$ python -q
>>> import numpy as np
>>> np.set_printoptions(precision=3, suppress=True, linewidth=160, floatmode="fixed")
>>> Q, _ = np.linalg.qr(np.array([[0.2, -0.6, -0.8],
...     [-0.8, 0.5, 1.7],
...     [-1.0, 0.8, 0.5],
...     [0.1, -2.9, 0.3]]))
>>> A = Q @ Q.T
>>> A
array([[ 0.317, -0.402,  0.198,  0.127],
       [-0.402,  0.764,  0.116,  0.074],
       [ 0.198,  0.116,  0.943, -0.037],
       [ 0.127,  0.074, -0.037,  0.977]])
>>> # projection: eigenvalues are 0 or 1
>>> proj = np.triu(np.array([[2, 3, 0, 1], [2, 2, 1, 0], [0, 2, 2, 1], [3, 0, 2, 2]]), 1) + np.eye(4)
>>> out = proj @ A @ np.linalg.inv(proj)
>>> round(float(np.trace(out)), 3), np.trace(A)
(3.0, np.float64(3.0))
>>> def softmax(z):
...     e = np.exp(z - z.max(axis=-1, keepdims=True))
...     return e / e.sum(axis=-1, keepdims=True)
... 
>>> softmax(A[0])
array([0.312, 0.152, 0.277, 0.258])
>>> softmax(10 * A[0])
array([0.688, 0.001, 0.209, 0.103])
>>> softmax(A).sum(axis=1)
array([1.000, 1.000, 1.000, 1.000])
>>> S = A @ A.T / np.sqrt(4)
>>> softmax(S)[0] @ A
array([0.095, 0.087, 0.319, 0.291])
>>> softmax(S).round(6).argmax(axis=1)
array([0, 1, 2, 3])
>>> softmax(S + np.triu(np.full(S.shape, -np.inf), 1))
array([[1.000, 0.000, 0.000, 0.000],
       [0.358, 0.642, 0.000, 0.000],
       [0.293, 0.281, 0.425, 0.000],
       [0.226, 0.220, 0.208, 0.346]])
>>> round(float(np.trace(np.linalg.pinv(A) @ A)), 3)
3.0
>>> np.allclose(A[:-1].T @ np.linalg.lstsq(A[:-1].T, A[-1])[0], A[-1])
True
>>> A @ np.linalg.pinv(A) @ A
array([[ 0.317, -0.402,  0.198,  0.127],
       [-0.402,  0.764,  0.116,  0.074],
       [ 0.198,  0.116,  0.943, -0.037],
       [ 0.127,  0.074, -0.037,  0.977]])
>>> rng = np.random.default_rng(23257)
>>> labels = rng.permutation(4)
>>> labels
array([2, 3, 0, 1])
>>> out = A[labels][:, labels]
>>> np.diag(out)
array([0.943, 0.977, 0.317, 0.764])
>>> round(np.linalg.det(out), 3), round(np.linalg.det(A[labels]), 3)
(np.float64(0.0), np.float64(0.0))
>>> np.trace(out)
np.float64(3.0)
>>> out
array([[ 0.943, -0.037,  0.198,  0.116],
       [-0.037,  0.977,  0.127,  0.074],
       [ 0.198,  0.127,  0.317, -0.402],
       [ 0.116,  0.074, -0.402,  0.764]])
>>> np.round(np.sort(np.abs(np.linalg.eigvals(out))), 3) + 0
array([0.000, 1.000, 1.000, 1.000])
>>> J = np.loadtxt("a.csv", delimiter=",")
>>> J
array([[-0.516,  0.008,  0.185,  0.687,  0.476],
       [-0.147, -0.452,  0.383, -0.581,  0.538],
       [ 0.319, -0.420, -0.725,  0.152,  0.415],
       [-0.713, -0.404, -0.355, -0.137, -0.430],
       [-0.319,  0.675, -0.409, -0.385,  0.356]])
>>> T = np.stack([J, 4 * J, J[::-1]])
>>> np.linalg.norm(T, axis=(1, 2))
array([2.236, 8.944, 2.236])
>>> np.einsum("bij,cij->bc", T, T)
array([[ 5.000, 20.000,  1.000],
       [20.000, 80.000,  4.000],
       [ 1.000,  4.000,  5.000]])
>>> T.shape
(3, 5, 5)
>>> out = np.array([[1, 0, -2], [1, 0, 2], [-2, -1, 1], [2, 1, 0], [-1, 0, 1]])
>>> np.einsum("ij->j", J)
array([-1.376, -0.593, -0.920, -0.263,  1.356])
>>> np.linalg.matrix_rank(np.vstack([J, out.T]))
np.int64(5)
>>> np.einsum("ij,ij->i", J, J)
array([1.000, 1.000, 1.000, 1.000, 1.000])
>>> out = np.linalg.inv(J)
>>> np.linalg.inv(out)
array([[-0.516,  0.008,  0.185,  0.687,  0.476],
       [-0.147, -0.452,  0.383, -0.581,  0.538],
       [ 0.319, -0.420, -0.725,  0.152,  0.415],
       [-0.713, -0.404, -0.355, -0.137, -0.430],
       [-0.319,  0.675, -0.409, -0.385,  0.356]])
>>> np.linalg.det(J) * out
array([[-0.516, -0.147,  0.319, -0.713, -0.319],
       [ 0.008, -0.452, -0.420, -0.404,  0.675],
       [ 0.185,  0.383, -0.725, -0.355, -0.409],
       [ 0.687, -0.581,  0.152, -0.137, -0.385],
       [ 0.476,  0.538,  0.415, -0.430,  0.356]])
>>> round(float(np.linalg.slogdet(J)[0]), 3)
1.0
>>> data = np.load("layer3.npy")
>>> data
array([[ 0, -1,  0,  3,  0,  0],
       [ 1,  0,  0,  0,  0, -2],
       [ 1, -2, -1,  0,  0, -2],
       [ 3,  0,  0,  0,  0,  0],
       [ 0,  0,  0,  0,  0,  0]])
>>> # rank 4
>>> left, s, Vt = np.linalg.svd(data)
>>> np.argmax(s[:-1] / (s[1:] + 1e-6)) + 1
np.int64(4)
>>> out = left[:, :4] @ np.diag(s[:4]) @ Vt[:4]
>>> round(float(np.linalg.norm(data - out) / np.linalg.norm(data)), 3)
0.0
>>> round(np.linalg.norm(data - out, 2), 3), s[4]
(np.float64(0.0), np.float64(0.0))
>>> rank = np.linalg.matrix_rank(data)
>>> rank
np.int64(4)
>>> null = np.linalg.svd(data)[2][rank:].T
>>> np.allclose(data @ null, 0)
True
>>> [int(np.linalg.matrix_rank(np.delete(data, i, axis=0))) for i in range(5)]
[3, 3, 3, 3, 4]
>>> [round(float(x), 3) for x in np.linalg.svd(data, compute_uv=False)[:3]]
[4.001, 3.176, 2.504]
>>> np.linalg.cond(data) > 100
np.True_
>>> np.argsort(-np.linalg.norm(data, axis=0).round(6), kind="stable")[:3]
array([0, 3, 5])
>>> np.count_nonzero(data)
np.int64(9)
>>> np.diff(data, axis=0)
array([[ 1,  1,  0, -3,  0, -2],
       [ 0, -2, -1,  0,  0,  0],
       [ 2,  2,  1,  0,  0,  2],
       [-3,  0,  0,  0,  0,  0]])
>>> data.sum(axis=0)
array([ 5, -3, -1,  3,  0, -4])
>>> np.abs(data).max()
np.int64(3)
>>> data.mean(axis=0)
array([ 1.000, -0.600, -0.200,  0.600,  0.000, -0.800])
>>> np.unravel_index(np.abs(data).argmax(), data.shape)
(np.int64(0), np.int64(3))
>>> data.sum(axis=1)
array([ 2, -1, -4,  3,  0])
>>> np.zeros(5, 6)
Traceback (most recent call last):
  File "<python-input-66>", line 1, in <module>
    np.zeros(5, 6)
    ~~~~~~~~^^^^^^
TypeError: Cannot interpret '6' as a data type
>>> data.shape
(5, 6)
>>> left, s, Vt = np.linalg.svd(data)
>>> evecs = Vt[:(s > 1e-8).sum()]
>>> x0 = data[3] + -3 * data[1] + rng.integers(2) * np.eye(6)[5]
>>> x0
array([0.000, 0.000, 0.000, 0.000, 0.000, 7.000])
>>> np.round(np.linalg.norm(x0 - evecs.T @ evecs @ x0), 3)
np.float64(0.0)
>>> np.allclose(evecs.T @ evecs @ x0, x0)
True
>>> arr = np.load("block1.npy")
>>> arr
array([[ 17.790,  20.826,  15.263,  21.438],
       [  0.312,  -0.403,  -0.609,   0.508],
       [  5.834,   7.060,   5.179,   6.321],
       [-12.221, -14.191, -10.348, -14.285]])
>>> x0 = np.array([5, 1, 0, 5])
>>> arr @ x0
array([ 216.966,    3.697,   67.835, -146.721])
>>> arr * x0
array([[ 88.950,  20.826,   0.000, 107.190],
       [  1.560,  -0.403,  -0.000,   2.540],
       [ 29.170,   7.060,   0.000,  31.605],
       [-61.105, -14.191,  -0.000, -71.425]])
>>> (arr * x0).sum(axis=1)
array([ 216.966,    3.697,   67.835, -146.721])
>>> arr @ (2 * x0)
array([ 433.932,    7.394,  135.670, -293.442])
>>> left, s, Vt = np.linalg.svd(arr)
>>> s
array([47.484,  1.124,  0.379,  0.026])
>>> np.argmax(s[:-1] / (s[1:] + 1e-6)) + 1
np.int64(1)
>>> out = left[:, :1] @ np.diag(s[:1]) @ Vt[:1]
>>> np.linalg.matrix_rank(out)
np.int64(1)
>>> round(np.linalg.norm(arr - out, 2), 3), round(float(s[1]), 3)
(np.float64(1.124), 1.124)
>>> round(np.linalg.norm(arr, 2) / np.linalg.norm(arr), 3)
np.float64(1.0)
>>> np.linalg.cond(arr) > 100
np.True_
>>> np.linalg.matrix_rank(arr, rtol=0.1)
np.int64(1)
>>> labels = rng.permutation(4)
>>> labels
array([0, 3, 1, 2])
>>> out = arr[labels][:, labels]
>>> round(float(np.linalg.det(out)), 3), round(np.linalg.det(arr[labels]), 3)
(0.516, np.float64(0.516))
>>> out
array([[ 17.790,  21.438,  20.826,  15.263],
       [-12.221, -14.285, -14.191, -10.348],
       [  0.312,   0.508,  -0.403,  -0.609],
       [  5.834,   6.321,   7.060,   5.179]])
>>> np.sort(np.abs(np.linalg.eigvals(out)))
array([0.113, 0.494, 1.201, 7.687])
>>> K = np.loadtxt("test11.csv", delimiter=",")
>>> K
array([[ 10.745,  11.104,  12.909,  -0.509, -23.376],
       [ 14.845, -11.953,  10.743,   8.698,  15.388],
       [  9.759,  -4.743,  13.382,  -5.191,   9.014],
       [ 12.928, -25.301, -14.886,  17.922,  46.752],
       [ 25.631,  20.028,  18.786,  -5.431,  -9.915],
       [ 15.164,  35.484,  11.237,  -3.120,  22.830],
       [  4.532,  25.317, -10.003,  10.484,  -7.003],
       [  9.398,  26.970,  -2.114,  23.935,  22.292],
       [ -6.918,   0.550,  -4.135,  -2.464, -64.757],
       [ 36.892,  11.306,  14.753, -16.633,   5.378],
       [-27.146,   1.529,   5.939,   3.452,  14.589],
       [  7.508, -28.014,  19.469,   4.712, -16.049],
       [ 21.828,  19.359, -18.208,   1.996, -19.021],
       [-26.257,  -4.990,  -5.223,  -8.665,  -7.080],
       [  3.047,  -8.569, -15.617,  17.828,   3.971],
       [ -5.139, -37.164,  -4.656,   8.005,  37.306],
       [-16.957,  11.192, -37.089,  -0.354, -12.576],
       [  2.012, -35.669, -25.527,   8.058,  -9.671],
       [-24.947, -25.868,  15.144,  17.356,   3.901],
       [-14.379, -10.461,  -6.744,  -0.471,  10.668],
       [  0.634,  21.345,   9.773,  -4.078, -38.418],
       [ -6.512,   5.048,   7.461,  26.260, -13.399]])
>>> Q, evecs = np.linalg.qr(K[:, :4])[0], np.linalg.qr(K[:, 4:])[0]
>>> s = np.linalg.svd(Q.T @ evecs, compute_uv=False)
>>> s
array([0.373])
>>> np.degrees(np.arccos(s.clip(0, 1)))
array([68.096])
>>> (s > 0.9).sum()
np.int64(0)
>>> round(float(np.linalg.norm(Q @ Q.T - evecs @ evecs.T, 2)), 3)
1.0
